% python3 -q
>>> import numpy as np
>>> np.set_printoptions(precision=2, suppress=True, linewidth=140, legacy="1.25")
>>> def tidy(a):
...     return np.round(a, 2) + 0
... 
>>> X = np.loadtxt("x.csv", delimiter=",")
>>> print(X)
[[ 16.   4.  -3.   7.  -8.   1.]
 [ 32.   8.   3.  -3.  -6.  -1.]
 [-12.  -3.  -5.  -1.  -2.  -8.]
 [ 20.   5.   5.   0.  -7.  -5.]]
>>> # column 0 dominates
>>> W1 = np.array([[-2, 8, -5, -3, 1, -1],
...     [0, 2, 3, -7, -4, -2],
...     [2, 7, 8, 8, -6, 6],
...     [-4, 7, 9, -3, 5, -3],
...     [-7, -7, 0, -2, -6, 0],
...     [-5, 3, 7, -7, 4, 1]])
>>> beta = np.array([0, 3, 3, 1, 1, 3])
>>> H = np.maximum(X @ W1 + beta, 0)
>>> print((H > 0).mean(axis=0))
[0.75 0.75 0.   0.25 0.5  0.  ]
>>> print(H)
[[  0. 226.   0.   0. 106.   0.]
 [  1. 314.   0.   0.   0.   0.]
 [ 72.   0.   0.  81.   6.   0.]
 [ 44. 242.   0.   0.   0.   0.]]
>>> print((H > 0).astype(int))
[[0 1 0 0 1 0]
 [1 1 0 0 0 0]
 [1 0 0 1 1 0]
 [1 1 0 0 0 0]]
>>> Z = np.array([[9, -2], [-4, 6], [-5, 2], [-9, -4], [9, 7], [-6, 6]])
>>> print(W1 @ Z)
[[  17   55]
 [  16    6]
 [-212   16]
 [ -19   97]
 [ -71  -62]
 [   1  104]]
>>> x = np.array([0, -1, -2, 1, 0, 2])
>>> print(np.linalg.norm(X @ x) <= np.linalg.norm(X, 2) * np.linalg.norm(x) + 1e-9)
True
>>> print(np.einsum("ij,j->i", X, x))
[ 11. -19.  -4. -25.]
>>> print(np.sign((X @ x).round(6)))
[ 1. -1. -1. -1.]
>>> print(X @ x)
[ 11. -19.  -4. -25.]
>>> x @ X
Traceback (most recent call last):
  File "<python-input-19>", line 1, in <module>
    x @ X
    ~~^~~
ValueError: matmul: Input operand 1 has a mismatch in its core dimension 0, with gufunc signature (n?,k),(k,m?)->(n?,m?) (size 4 is different from 6)
>>> print(X @ (2 * x))
[ 22. -38.  -8. -50.]
>>> print(X @ np.ones(6))
[ 17.  33. -31.  18.]
>>> print((X @ x).argmax())
0
>>> cov = X.T @ X
>>> print(cov)
[[1824.  456.  208.   28. -436.  -20.]
 [ 456.  114.   52.    7. -109.   -5.]
 [ 208.   52.   68.  -25.  -19.    9.]
 [  28.    7.  -25.   59.  -36.   18.]
 [-436. -109.  -19.  -36.  153.   49.]
 [ -20.   -5.    9.   18.   49.   91.]]
>>> print(tidy(np.linalg.svd(X, compute_uv=False) ** 2))
[2068.47  128.23   94.24   18.06]
>>> print(np.allclose(cov, cov.T))
True
>>> print(tidy(cov @ np.linalg.pinv(cov) @ cov))
[[1824.  456.  208.   28. -436.  -20.]
 [ 456.  114.   52.    7. -109.   -5.]
 [ 208.   52.   68.  -25.  -19.    9.]
 [  28.    7.  -25.   59.  -36.   18.]
 [-436. -109.  -19.  -36.  153.   49.]
 [ -20.   -5.    9.   18.   49.   91.]]
>>> print(np.linalg.lstsq(cov[:-1].T, cov[-1])[2])
4
>>> try:
...     np.linalg.inv(cov)
... except np.linalg.LinAlgError as e:
...     print(e)
... 
Singular matrix
>>> ang = np.deg2rad(72)
>>> data = np.eye(8)
>>> data[np.ix_([4, 7], [4, 7])] = [[np.cos(ang), -np.sin(ang)], [np.sin(ang), np.cos(ang)]]
>>> print(tidy(data))
[[ 1.    0.    0.    0.    0.    0.    0.    0.  ]
 [ 0.    1.    0.    0.    0.    0.    0.    0.  ]
 [ 0.    0.    1.    0.    0.    0.    0.    0.  ]
 [ 0.    0.    0.    1.    0.    0.    0.    0.  ]
 [ 0.    0.    0.    0.    0.31  0.    0.   -0.95]
 [ 0.    0.    0.    0.    0.    1.    0.    0.  ]
 [ 0.    0.    0.    0.    0.    0.    1.    0.  ]
 [ 0.    0.    0.    0.    0.95  0.    0.    0.31]]
>>> rng = np.random.default_rng(611377)
>>> idx = rng.permutation(8)
>>> A2 = data[:, idx] * rng.choice([-1, 1], 8)
>>> print(tidy(A2))
[[ 0.    0.    0.    0.    0.    0.    0.    1.  ]
 [ 0.    0.    0.   -1.    0.    0.    0.    0.  ]
 [-1.    0.    0.    0.    0.    0.    0.    0.  ]
 [ 0.    0.    1.    0.    0.    0.    0.    0.  ]
 [ 0.    0.95  0.    0.    0.    0.   -0.31  0.  ]
 [ 0.    0.    0.    0.    1.    0.    0.    0.  ]
 [ 0.    0.    0.    0.    0.   -1.    0.    0.  ]
 [ 0.   -0.31  0.    0.    0.    0.   -0.95  0.  ]]
>>> left, _, vt = np.linalg.svd(data.T @ A2)
>>> print(tidy(np.linalg.lstsq(data, A2)[0]))
[[ 0.  0.  0.  0.  0.  0.  0.  1.]
 [ 0.  0.  0. -1.  0.  0.  0.  0.]
 [-1.  0.  0.  0.  0.  0.  0.  0.]
 [ 0.  0.  1.  0.  0.  0.  0.  0.]
 [ 0.  0.  0.  0.  0.  0. -1.  0.]
 [ 0.  0.  0.  0.  1.  0.  0.  0.]
 [ 0.  0.  0.  0.  0. -1.  0.  0.]
 [ 0. -1.  0.  0.  0.  0.  0.  0.]]
>>> print(tidy(left @ vt))
[[ 0.  0.  0.  0.  0.  0.  0.  1.]
 [ 0.  0.  0. -1.  0.  0.  0.  0.]
 [-1.  0.  0.  0.  0.  0.  0.  0.]
 [ 0.  0.  1.  0.  0.  0.  0.  0.]
 [ 0.  0.  0.  0.  0.  0. -1.  0.]
 [ 0.  0.  0.  0.  1.  0.  0.  0.]
 [ 0.  0.  0.  0.  0. -1.  0.  0.]
 [ 0. -1.  0.  0.  0.  0.  0.  0.]]
>>> print(idx)
[2 7 3 1 5 6 4 0]
>>> print((data != 0).astype(int))
[[1 0 0 0 0 0 0 0]
 [0 1 0 0 0 0 0 0]
 [0 0 1 0 0 0 0 0]
 [0 0 0 1 0 0 0 0]
 [0 0 0 0 1 0 0 1]
 [0 0 0 0 0 1 0 0]
 [0 0 0 0 0 0 1 0]
 [0 0 0 0 1 0 0 1]]
>>> print(tidy(data @ data))
[[ 1.    0.    0.    0.    0.    0.    0.    0.  ]
 [ 0.    1.    0.    0.    0.    0.    0.    0.  ]
 [ 0.    0.    1.    0.    0.    0.    0.    0.  ]
 [ 0.    0.    0.    1.    0.    0.    0.    0.  ]
 [ 0.    0.    0.    0.   -0.81  0.    0.   -0.59]
 [ 0.    0.    0.    0.    0.    1.    0.    0.  ]
 [ 0.    0.    0.    0.    0.    0.    1.    0.  ]
 [ 0.    0.    0.    0.    0.59  0.    0.   -0.81]]
>>> print(tidy(np.sort(np.linalg.eigvals(data).real)))
[0.31 0.31 1.   1.   1.   1.   1.   1.  ]
>>> idx = rng.permutation(8)
>>> print(idx)
[6 2 1 7 5 0 3 4]
>>> A2 = data[idx][:, idx]
>>> print(tidy(np.linalg.det(A2)), tidy(np.linalg.det(data[idx])))
1.0 1.0
>>> print(tidy(np.sort(np.abs(np.linalg.eigvals(A2)))))
[1. 1. 1. 1. 1. 1. 1. 1.]
>>> print(tidy(np.trace(A2)))
6.62
>>> print(tidy(A2))
[[ 1.    0.    0.    0.    0.    0.    0.    0.  ]
 [ 0.    1.    0.    0.    0.    0.    0.    0.  ]
 [ 0.    0.    1.    0.    0.    0.    0.    0.  ]
 [ 0.    0.    0.    0.31  0.    0.    0.    0.95]
 [ 0.    0.    0.    0.    1.    0.    0.    0.  ]
 [ 0.    0.    0.    0.    0.    1.    0.    0.  ]
 [ 0.    0.    0.    0.    0.    0.    1.    0.  ]
 [ 0.    0.    0.   -0.95  0.    0.    0.    0.31]]
>>> print(tidy(np.diag(A2)))
[1.   1.   1.   0.31 1.   1.   1.   0.31]
>>> K = np.load("mat.npy")
>>> print(K)
[[  0.59  -8.06   3.6    6.19  -4.7   -8.42  -4.59   7.4 ]
 [ -2.12  -3.99  -6.57  -5.83   7.41  24.81  -0.97  -5.09]
 [  6.37  -1.88   0.91   5.77   4.03  -7.77  -0.05   3.83]
 [  0.21  -0.73  -0.95  -7.13   2.98 -16.01   2.24   0.24]
 [ -5.44   3.02  -5.49 -12.65  -1.66 -14.66   9.39  -7.17]
 [ -1.86  -5.27  -2.35  -7.    -3.51 -11.02  -3.28  -4.24]
 [ -1.06  -1.37   6.89  -9.73  12.5   -0.97   4.3   -7.59]
 [ -1.32  -6.94   0.7  -10.84   6.71 -16.97  -1.65  -2.55]
 [-10.25 -14.51  -2.49   3.78   8.93  -3.22   3.09  -1.16]
 [ -1.98   4.14  -8.59  -1.71   0.07   3.57  -5.71  -3.97]
 [ -4.12  -8.44   6.56  -4.97 -10.48  -2.07  -9.08  -2.02]
 [  6.76 -14.7   -0.09  -7.38   6.33  -0.61  13.47  -1.21]
 [  2.12   7.61   2.41   0.12   8.07  -1.51   3.41 -10.52]
 [  4.1   -3.7   -0.43  -3.85   6.71  14.23   0.28   2.61]
 [  6.73   7.35  -0.57   3.68   1.34  -2.68 -10.55  -3.33]
 [  0.85   1.47   1.1    7.61  -1.76 -17.1   -4.79  -0.33]
 [ -4.27   2.88   5.42  -1.78  11.69   1.46   8.47  -5.65]
 [-13.13  -0.88  11.42  -7.16  11.26   7.15   2.89   1.52]
 [ -7.43  -4.3    5.85  -9.52  15.36   1.08   2.99   5.88]
 [ -0.06 -13.9   -6.94   4.55  14.23  -2.66   8.84  -3.7 ]
 [ -7.56  -7.37  -7.79 -16.18  17.84  -7.22  -2.56  -1.73]
 [ -2.     2.41   1.93 -14.59   2.03  -4.19   6.1    1.88]
 [  5.94   1.4    0.39  -7.78 -13.54 -11.83  -3.16   1.04]
 [ -6.12   7.6   -4.13   7.26  -1.95   2.12  -6.81  -2.29]
 [ -1.09   0.19  14.34  -8.21  -4.21  -2.64  11.83   1.43]
 [-13.9    1.89  -2.19  -3.48   8.61   5.32  -1.89  -0.72]
 [ -0.45   7.75   0.75   4.05   1.73  -6.42  -3.79  -4.04]
 [  4.81  -2.15   3.87  16.07  23.67   6.24  -0.65   4.88]
 [ -5.91  12.87   5.84  -3.1   -2.59 -13.3    6.47  -7.58]
 [  4.47   1.04  -6.61   4.26   0.   -13.76  -7.11   2.61]
 [  1.71 -10.27   3.96  -1.26  -6.31  -8.43   3.86   4.29]
 [  6.46 -15.53   0.85   4.26   0.16 -10.19  -2.34   4.76]
 [ -3.28  -8.01  14.44  -5.45   9.85  -5.87   1.8    7.44]
 [  0.94   1.35   4.16  -3.56 -13.64  -4.45   6.92  -3.17]
 [-11.17  -1.24  -6.59  -6.94  10.57  12.72  -3.9    2.93]
 [ -2.8   -5.64  -2.05  -6.63 -31.57  -7.61   4.3   -6.93]
 [  8.73   5.79   1.24  -0.55   4.36   1.2    9.95   2.84]
 [ -6.33  -7.9   -3.86  -2.57  -1.75  -0.81  -1.66  -6.59]
 [ -3.83  -2.3   -0.53  -2.05  -0.45  -1.61 -12.47   1.7 ]
 [  8.81  16.17   0.84  16.34  14.1   -4.19 -10.9   -7.96]
 [ -4.6    7.59  -3.05  -1.    19.84  -3.57   2.23   1.67]]
>>> A2 = np.c_[K[:, :5] @ np.array([[-3, 0, -3, 2, 0],
...     [0, 2, -3, 0, 0],
...     [2, -3, -3, -3, 0],
...     [-2, 3, 1, 1, -1],
...     [-2, -1, 0, 3, 2]]), np.array([3, 4, 0, -4, 5, 3, -5, 0, -1, 0, -1, 2, -4, 1, 1, -2, 5, -1, 1, -4, -4, -2, -1, 5, 2, 5, -1, 2, 5, 1, -1, 4, -5, -1, 4, -2, 4, -2, -2, 2, -5])]
>>> print(tidy(A2))
[[   2.45   -3.65   17.8   -17.53  -15.59    3.  ]
 [  -9.94  -13.17   32.21   31.87   20.65    4.  ]
 [ -36.89    6.79  -10.43   27.87    2.29    0.  ]
 [   5.77  -22.98   -2.72    5.08   13.09   -4.  ]
 [  33.96  -13.78   11.08  -12.04    9.33    5.  ]
 [  21.9   -20.98   21.44  -14.2    -0.02    3.  ]
 [  11.42  -65.1   -23.11    4.98   34.73   -5.  ]
 [  13.62  -55.21   11.84    4.55   24.26    0.  ]
 [   0.35  -19.14   85.53   17.54   14.08   -1.  ]
 [  -7.96   28.85   17.58   20.31    1.85    0.  ]
 [  56.38  -40.99   13.03  -64.33  -15.99   -1.  ]
 [ -18.36  -57.6    16.71   25.4    20.04    2.  ]
 [ -17.92    0.28  -36.3    21.34   16.02   -4.  ]
 [ -18.88  -24.37   -3.76   25.77   17.27    1.  ]
 [ -31.37   26.11  -36.85   22.87   -1.      1.  ]
 [ -12.05   24.23   -2.65    0.73  -11.13   -2.  ]
 [   3.83  -27.53  -13.87    8.49   25.16    5.  ]
 [  54.03  -68.76    0.61  -33.9    29.68   -1.  ]
 [  22.31  -70.07    8.12    4.15   40.24    1.  ]
 [ -51.26   -7.56   67.25   67.94   23.91   -4.  ]
 [   3.78  -57.75   51.98   45.59   51.86   -4.  ]
 [  34.98  -46.77  -21.61  -18.29   18.65   -2.  ]
 [  25.6    -8.17  -30.97  -37.69  -19.3    -1.  ]
 [  -0.52   51.32   15.21    1.56  -11.16    5.  ]
 [  56.79  -63.06  -48.53  -66.04   -0.21    2.  ]
 [  27.06   -8.7    39.12    1.12   20.7     5.  ]
 [  -8.71   23.67  -20.1     6.09   -0.59   -1.  ]
 [ -86.17    8.63   -3.52   85.09   31.27    2.  ]
 [  40.79    1.51  -41.5   -40.21   -2.08    5.  ]
 [ -35.15   34.69    7.56   33.03   -4.26    1.  ]
 [  17.93  -29.89   12.54  -28.65  -11.36   -1.  ]
 [ -26.52  -20.99   28.92   15.11   -3.94    4.  ]
 [  29.92  -85.54  -14.9   -25.78   25.15   -5.  ]
 [  39.9    -6.82  -22.91  -55.08  -23.72   -1.  ]
 [  13.07  -14.1    50.06   22.2    28.08    4.  ]
 [  80.7     6.55   24.84 -100.79  -56.51   -2.  ]
 [ -31.33    1.85  -47.83   26.27    9.27    4.  ]
 [  19.91  -10.18   51.7    -8.9    -0.93   -2.  ]
 [  15.43   -8.71   17.93   -9.47    1.15   -2.  ]
 [ -85.63   64.74  -61.12   73.74   11.86    2.  ]
 [ -29.98    1.49   -0.82   58.47   40.68   -5.  ]]
>>> print(tidy(np.linalg.norm(np.linalg.qr(K)[0].T @ A2, axis=0) ** 2 / ((A2 ** 2).sum(axis=0) + 1e-12)))
[1.  1.  1.  1.  1.  0.1]
>>> print(tidy(np.linalg.lstsq(K, A2[:, 0])[0]))
[-3.  0.  2. -2. -2.  0.  0.  0.]
>>> print(np.linalg.matrix_rank(A2))
6
>>> print(np.linalg.matrix_rank(np.c_[K, A2]))
9
>>> J = np.load("block18.npy")
>>> print(J)
[[ 0  5  3  5  3  3  4  3]
 [ 2  4  4  6  5  2  4  3]
 [ 3  4  6  6  2  3  2  1]
 [ 3  4  4  5  3  4  3  2]
 [ 1  3  1  3  2  0  0  3]
 [ 1  3  1  3  2  0  0  3]
 [ 0  3  0  2  1  2  3  2]
 [ 3  2  1  2  1  3  2  1]
 [ 3  5  1  4  2  5  5  3]
 [ 3  2  3  3  0  2  1  0]
 [ 3  2  1  2  1  3  2  1]
 [ 0  0  0  0  0  0  0  0]
 [ 2  5  2  5  4  2  6  4]
 [ 2  5  2  5  4  2  6  4]
 [ 5  5  5  9  8  0  4  5]
 [ 4  7  6 11  9  4  8  5]
 [ 0  0  0  0  0  0  0  0]
 [ 3  8  3  8  6  2  6  7]
 [ 0  0  0  0  0  0  0  0]
 [ 2  2  1  3  3  1  3  2]
 [ 6  5  4  8  6  3  3  4]
 [ 5  4  2  5  4  4  5  3]
 [ 5  7  8 11  6  5  6  3]
 [ 0  2  3  3  2  1  1  1]
 [ 0  3  0  2  1  2  3  2]
 [ 3  2  3  3  0  2  1  0]
 [ 2  4  4  6  5  2  4  3]
 [ 2  2  1  3  3  1  3  2]
 [ 0  0  0  0  0  0  0  0]
 [ 7  4  5  8  7  3  6  3]
 [ 0  0  0  0  0  0  0  0]
 [ 3  2  3  3  0  2  1  0]
 [ 5  8  5 11  9  2  7  7]
 [ 5  2  5  6  3  2  2  0]
 [ 4  2  4  6  6  0  4  2]
 [ 6 10  4 10  7  5  8  8]
 [ 3  2  1  2  1  3  2  1]
 [ 0  5  3  5  3  3  4  3]
 [ 3  7  6  9  7  1  4  6]
 [ 5  2  5  6  3  2  2  0]
 [ 6 10  3 10  7  6  8  8]
 [ 4  4  3  6  6  1  6  4]
 [13 11 10 17 12  6 10  8]]
>>> Ac = J - J.mean(axis=0)
>>> vecs = np.linalg.svd(Ac)[2][:7]
>>> A2 = Ac - Ac @ vecs.T @ vecs
>>> print(tidy(np.cov(Ac @ vecs.T, rowvar=False)))
[[47.1   0.    0.    0.    0.    0.    0.  ]
 [ 0.    4.7   0.    0.    0.    0.    0.  ]
 [ 0.    0.    2.75  0.    0.    0.    0.  ]
 [ 0.    0.    0.    1.61  0.    0.    0.  ]
 [ 0.    0.    0.    0.    0.99  0.    0.  ]
 [ 0.    0.    0.    0.    0.    0.2   0.  ]
 [ 0.    0.    0.    0.    0.    0.    0.06]]
